$ python3 -q
>>> import numpy as np
>>> from numpy import linalg as LA
>>> np.set_printoptions(precision=3, suppress=True, linewidth=100, legacy="1.25")
>>> def tidy(a):
...     return np.round(a, 3) + 0
... 
>>> A = np.load("sample1.npy")
>>> tidy(A)
array([[-1.228,  0.084,  0.53 , -0.418],
       [ 0.   ,  0.5  , -0.4  ,  0.3  ],
       [-1.2  ,  0.1  ,  0.5  , -0.4  ],
       [ 1.3  ,  1.9  , -1.1  ,  0.4  ]])
>>> tidy((A + A.T) / 2)
array([[-1.228,  0.042, -0.335,  0.441],
       [ 0.042,  0.5  , -0.15 ,  1.1  ],
       [-0.335, -0.15 ,  0.5  , -0.75 ],
       [ 0.441,  1.1  , -0.75 ,  0.4  ]])
>>> print(tidy(np.trace(A)))
0.172
>>> tidy(np.sort(np.abs(LA.eigvals(A))))
array([0.007, 0.708, 0.708, 1.259])
>>> tidy(np.abs(LA.eigvals(A)).max())
1.259
>>> tidy(LA.norm(A))
3.317
>>> print(tidy(A.sum(axis=1)))
[-1.032  0.4   -1.     2.5  ]
>>> print(LA.matrix_rank(A))
4
>>> tidy(LA.svd(A, compute_uv=False))
array([2.976, 1.426, 0.339, 0.003])
>>> tidy(A - A[0])
array([[ 0.   ,  0.   ,  0.   ,  0.   ],
       [ 1.228,  0.416, -0.93 ,  0.718],
       [ 0.028,  0.016, -0.03 ,  0.018],
       [ 2.528,  1.816, -1.63 ,  0.818]])
>>> np.unravel_index(np.abs(A).argmax(), A.shape)
(3, 1)
>>> tidy(A.mean(axis=0))
array([-0.282,  0.646, -0.117, -0.029])
>>> print(np.count_nonzero(A))
15
>>> tidy(A.sum(axis=0))
array([-1.128,  2.584, -0.47 , -0.118])
>>> proj = np.triu(np.array([[4, 2, 3, -4], [-2, -4, 0, 4], [-2, 5, 0, -5], [1, -1, 0, -5]]), 1) + np.eye(4)
>>> other = proj @ A @ LA.inv(proj)
>>> tidy(LA.det(other))
-0.004
>>> LA.matrix_rank(other)
4
>>> tidy(np.trace(other)), tidy(np.trace(A))
(0.172, 0.172)
>>> x = np.array([-1, 0, 0, -1])
>>> tidy(np.einsum("ij,j->i", A, x))
array([ 1.646, -0.3  ,  1.6  , -1.7  ])
>>> tidy(A @ np.eye(4)[0])
array([-1.228,  0.   , -1.2  ,  1.3  ])
>>> tidy(A @ np.ones(4))
array([-1.032,  0.4  , -1.   ,  2.5  ])
>>> tidy(A @ x)
array([ 1.646, -0.3  ,  1.6  , -1.7  ])
>>> (A @ x).argmax()
0
>>> LA.norm(A @ x) <= LA.norm(A, 2) * LA.norm(x) + 1e-9
True
>>> arr = np.load("m.npy")
>>> arr
array([[ 1.679, -7.953,  5.824],
       [-2.252, -1.711, -9.592],
       [ 9.644,  2.508,  0.84 ],
       [ 5.621,  1.173,  8.187],
       [-6.251, -2.597,  7.361],
       [ 1.666, -9.858, -0.207],
       [ 6.41 ,  0.545, -7.656],
       [-9.472,  2.793,  1.576],
       [ 0.477,  7.005,  7.121],
       [-8.916,  3.605, -2.741],
       [-4.592,  8.648,  2.033],
       [ 8.421, -3.515, -4.09 ],
       [ 2.738, -1.157,  9.548],
       [ 1.88 , -7.846,  5.908]])
>>> Q, V = LA.qr(arr[:, :2])[0], LA.qr(arr[:, 2:])[0]
>>> sv = LA.svd(Q.T @ V, compute_uv=False)
>>> tidy(sv)
array([0.049])
>>> C = arr[[5, 12]].astype(float)
>>> for _ in range(3):
...     lab = LA.norm(arr[:, None] - C, axis=-1).argmin(axis=1)
...     C = np.array([arr[lab == j].mean(axis=0) for j in range(2)])
... 
>>> print(lab)
[0 0 0 1 1 0 0 1 1 1 1 0 1 0]
>>> np.bincount(lab)
array([7, 7])
>>> print(tidy(C))
[[ 3.921 -3.976 -1.282]
 [-2.914  2.781  4.726]]
>>> J = np.load("block3.npy")
>>> tidy(J)
array([[-0.5  ,  0.   , -0.866],
       [ 0.   ,  1.   ,  0.   ],
       [ 0.866,  0.   , -0.5  ]])
>>> # orthonormal columns
>>> other = np.array([[0, 5, 2], [5, 5, 1]])
>>> C = np.kron(other, J)
>>> LA.matrix_rank(C)
6
>>> tidy(C)
array([[ 0.   ,  0.   ,  0.   , -2.5  ,  0.   , -4.33 , -1.   ,  0.   , -1.732],
       [ 0.   ,  0.   ,  0.   ,  0.   ,  5.   ,  0.   ,  0.   ,  2.   ,  0.   ],
       [ 0.   ,  0.   ,  0.   ,  4.33 ,  0.   , -2.5  ,  1.732,  0.   , -1.   ],
       [-2.5  ,  0.   , -4.33 , -2.5  ,  0.   , -4.33 , -0.5  ,  0.   , -0.866],
       [ 0.   ,  5.   ,  0.   ,  0.   ,  5.   ,  0.   ,  0.   ,  1.   ,  0.   ],
       [ 4.33 ,  0.   , -2.5  ,  4.33 ,  0.   , -2.5  ,  0.866,  0.   , -0.5  ]])
>>> x = np.array([2, 2, -2])
>>> tidy(LA.det(J))
1.0
>>> tidy(LA.inv(J))
array([[-0.5  ,  0.   ,  0.866],
       [ 0.   ,  1.   ,  0.   ],
       [-0.866,  0.   , -0.5  ]])
>>> tidy(LA.norm(x)), tidy(LA.norm(J @ x))
(3.464, 3.464)
>>> tidy(np.sort(np.abs(np.degrees(np.angle(LA.eigvals(J))))))
array([  0., 120., 120.])
>>> 3 - LA.matrix_rank(J - np.eye(3), tol=1e-8)
1
>>> E = np.load("a.npy")
>>> E
array([[ 2,  0,  0],
       [ 0,  3,  0],
       [ 0,  0, -1]])
>>> # equal to its transpose
>>> x = np.array([9, -7, -7])
>>> E @ np.ones(3)
array([ 2.,  3., -1.])
>>> E @ (2 * x)
array([ 36, -42,  14])
>>> E @ x
array([ 18, -21,   7])
>>> (E @ x).argmax()
0
>>> print((E * x).sum(axis=1))
[ 18 -21   7]
>>> tidy(LA.det(E))
-6.0
>>> print(tidy(np.sort(LA.eigvals(E))))
[-1.  2.  3.]
>>> np.prod(np.diag(E)), tidy(LA.det(E))
(-6, -6.0)
>>> E @ E
array([[4, 0, 0],
       [0, 9, 0],
       [0, 0, 1]])
>>> other = np.array([[2, 0, 2], [0, 2, 2], [1, 1, 0]])
>>> other[-1] = other[0]
>>> mat = other + 0.1 * np.eye(3)
>>> mat
array([[2.1, 0. , 2. ],
       [0. , 2.1, 2. ],
       [2. , 0. , 2.1]])
>>> evals, V = LA.eig(mat)
>>> mat @ V[:, 0] - evals[0] * V[:, 0]
array([0., 0., 0.])
>>> tidy(np.sort(LA.eigvals(mat.T)))
array([0.1, 2.1, 4.1])
>>> tidy(np.sort(LA.eigvals(LA.inv(mat))))
array([ 0.244,  0.476, 10.   ])
>>> tidy(np.prod(evals))
0.861
>>> rng = np.random.default_rng(123)
>>> lab = rng.permutation(3)
>>> lab
array([0, 2, 1])
>>> other = mat[lab][:, lab]
>>> np.allclose(other, mat)
False
>>> tidy(np.trace(other))
6.3
>>> tidy(np.sort(np.abs(LA.eigvals(other))))
array([0.1, 2.1, 4.1])
>>> print([round(float(x), 3) for x in LA.svd(mat, compute_uv=False)[:3]])
[4.446, 2.335, 0.083]
>>> tidy(LA.norm(mat, 2) / LA.norm(mat))
0.885
>>> LA.matrix_rank(mat, rtol=0.1)
2
>>> LA.cond(mat) > 100
False
>>> tidy(np.abs(LA.svd(mat)[2][-1]))
array([0.586, 0.559, 0.586])
>>> tidy(LA.det(mat))
0.861
>>> (mat + mat.T) / 2
array([[2.1, 0. , 2. ],
       [0. , 2.1, 1. ],
       [2. , 1. , 2.1]])
>>> tidy(np.abs(LA.eigvals(mat)).max())
4.1
>>> tidy(LA.matrix_power(mat, 3))
array([[34.461,  0.   , 34.46 ],
       [25.2  ,  9.261, 34.46 ],
       [34.46 ,  0.   , 34.461]])
>>> print(mat @ mat)
[[8.41 0.   8.4 ]
 [4.   4.41 8.4 ]
 [8.4  0.   8.41]]
>>> (mat - mat.T) / 2
array([[ 0.,  0.,  0.],
       [ 0.,  0.,  1.],
       [ 0., -1.,  0.]])
>>> tidy(np.sort(np.abs(LA.eigvals(mat))))
array([0.1, 2.1, 4.1])
>>> np.allclose(mat, mat.T)
False
>>> data = np.load("dump.npy")
>>> data
array([[ 3,  1,  1, -5],
       [ 4, -3,  3,  4],
       [ 5, -4,  0, -5]])
>>> U, sv, Vt = LA.svd(data, full_matrices=False)
>>> tidy(sv / sv[0])
array([1.   , 0.767, 0.292])
>>> tidy(U.T @ U)
array([[1., 0., 0.],
       [0., 1., 0.],
       [0., 0., 1.]])
>>> U.shape, sv.shape, Vt.shape
((3, 3), (3,), (3, 4))
>>> K = np.loadtxt("layer16.csv", delimiter=",")
>>> K
array([[-0.523, -0.985, -0.901],
       [-0.454, -0.641,  0.01 ],
       [-0.493,  0.77 ,  0.948],
       [-0.485, -0.964, -0.811],
       [-0.711,  0.159,  0.907],
       [ 0.726,  0.954,  0.397],
       [ 0.01 , -1.   , -1.   ],
       [-0.551, -0.898, -0.438],
       [-0.178, -0.814, -0.68 ],
       [-0.38 ,  0.726,  0.905],
       [ 0.1  , -0.872, -0.896],
       [ 0.859,  0.814, -0.696],
       [ 0.824,  0.953,  0.02 ],
       [-0.675, -0.762,  0.273],
       [ 0.965, -0.943, -1.   ],
       [ 0.99 ,  0.31 , -0.999],
       [-0.05 , -0.99 , -0.987],
       [-0.706, -0.565,  0.617],
       [ 0.978,  0.967, -0.896],
       [-0.854, -0.992, -0.617],
       [-0.273,  0.197,  0.551]])
>>> lab = K[:, 0] > np.median(K[:, 0])
>>> r0 = K[lab].mean(axis=0) - K[~lab].mean(axis=0)
>>> print(lab.astype(int))
[0 0 0 0 0 1 1 0 1 0 1 1 1 0 1 1 1 0 1 0 0]
>>> (((K - K.mean(axis=0)) @ r0 > 0) == lab).mean()
1.0
>>> tidy(r0)
array([ 1.077,  0.297, -0.805])
>>> th = np.radians(45)
>>> Rm = np.eye(3)
>>> Rm[1, 1] = Rm[0, 0] = np.cos(th)
>>> Rm[1, 0], Rm[0, 1] = -np.sin(th), np.sin(th)
>>> tidy(Rm)
array([[ 0.707,  0.707,  0.   ],
       [-0.707,  0.707,  0.   ],
       [ 0.   ,  0.   ,  1.   ]])
>>> other = K @ Rm.T
>>> tidy(LA.det(Rm)), tidy(np.trace(Rm))
(1.0, 2.414)
>>> np.allclose(K @ K.T, other @ other.T)
True
>>> C = K[[14, 13]].astype(float)
>>> for _ in range(4):
...     lab = LA.norm(K[:, None] - C, axis=-1).argmin(axis=1)
...     C = np.array([K[lab == j].mean(axis=0) for j in range(2)])
... 
>>> lab
array([1, 1, 1, 1, 1, 0, 0, 1, 1, 1, 0, 0, 0, 1, 0, 0, 0, 1, 0, 1, 1])
>>> np.abs(C[1] - C[0]).argmax()
0
>>> tidy(C)
array([[ 0.6  ,  0.021, -0.673],
       [-0.524, -0.397,  0.064]])
>>> M = np.load("x.npy")
>>> M
array([[1., 0.],
       [0., 1.]])
>>> # columns are unit length and at right angles
>>> (LA.matrix_power((M != 0) + (M.T != 0) + np.eye(2), 2) > 0).astype(int)
array([[1, 0],
       [0, 1]])
>>> np.flatnonzero(LA.matrix_power((M != 0) + (M.T != 0) + np.eye(2), 2)[0])
array([0])
>>> tidy(LA.det(M))
1.0
>>> L = LA.cholesky(M)
>>> LA.eigvalsh(M).min() > 0
True
>>> print(L @ L.T)
[[1. 0.]
 [0. 1.]]
>>> M / np.sqrt(np.outer(np.diag(M), np.diag(M)))
array([[1., 0.],
       [0., 1.]])
>>> np.prod(np.diag(L)) ** 2, tidy(LA.det(M))
(1.0, 1.0)
>>> Q, Rm = LA.qr(M)
>>> print(Q.shape, Rm.shape)
(2, 2) (2, 2)
>>> Q.T @ Q
array([[1., 0.],
       [0., 1.]])
>>> np.trace(Q @ Q.T)
2.0
>>> print(np.allclose(Rm.T @ Rm, M.T @ M))
True
>>> print(Q @ Rm)
[[1. 0.]
 [0. 1.]]
>>> abs(Rm[0, 0]), tidy(LA.norm(M[:, 0]))
(1.0, 1.0)
>>> evals, V = LA.eigh(M)
>>> evals
array([1., 1.])
>>> print((evals > 1e-8).sum(), (evals < -1e-8).sum())
2 0
>>> tidy(LA.svd(M, compute_uv=False))
array([1., 1.])
>>> V @ np.diag(evals) @ V.T
array([[1., 0.],
       [0., 1.]])
